$ ipython --no-banner

In [1]: import numpy as np

In [2]: import numpy.linalg as la

In [3]: np.set_printoptions(precision=1, suppress=True, linewidth=200, sign=" ")

In [4]: def rnd(a):
   ...:     return np.round(a, 1) + 0
   ...: 

In [5]: M = np.load("layer17.npy")

In [6]: M
Out[6]: 
array([[  8,   7,   0,   7,   4,   1,   5,   0,   6,   1,   0,   9],
       [  5,   4,   5,   2,   8,   1,   4, -27,   1,   4,   9,   1],
       [  6,   6,   8,   1,   8,   8,   9, -27,   5,   7,   9,   3],
       [  2,   6,   8,   7,   9,   3,   9, -18,   3,   3,   6,   3],
       [  9,   7,   2,   7,   5,   4,   5,  -6,   2,   6,   2,   3],
       [  6,   0,   0,   5,   9,   6,   2, -15,   8,   7,   5,   6],
       [  1,   2,   4,   3,   6,   4,   8, -27,   3,   5,   9,   1],
       [  3,   2,   7,   4,   3,   7,   6,   0,   1,   3,   0,   7],
       [  5,   9,   0,   6,   9,   9,   4,   0,   6,   9,   0,   3],
       [  1,   1,   4,   6,   8,   1,   8, -24,   7,   6,   8,   4],
       [  2,   2,   4,   1,   4,   5,   7,  -9,   6,   5,   3,   3],
       [  2,   1,   8,   9,   3,   6,   9, -15,   4,   3,   5,   7],
       [  5,   7,   2,   2,   4,   4,   2, -27,   8,   8,   9,   6]])

In [7]: np.argsort(-la.norm(M, axis=0).round(6), kind="stable")[:3]
Out[7]: array([ 7,  4,  6])

In [8]: la.cond(M) > 100
Out[8]: np.True_

In [9]: rnd(la.norm(M, 2) / la.norm(M))
Out[9]: np.float64(0.9)

In [10]: G = M.T @ M

In [11]: np.allclose(G, G.T)
Out[11]: True

In [12]: np.trace(G), (M ** 2).sum()
Out[12]: (np.int64(8729), np.int64(8729))

In [13]: rnd(la.svd(M, compute_uv=False) ** 2)
Out[13]: array([ 7220.5,   844.4,   240.9,   128.9,   114.2,    78.3,    43.1,    28.6,    19.4,     7.1,     3.7,     0. ])

In [14]: (M @ M.T).shape
Out[14]: (13, 13)
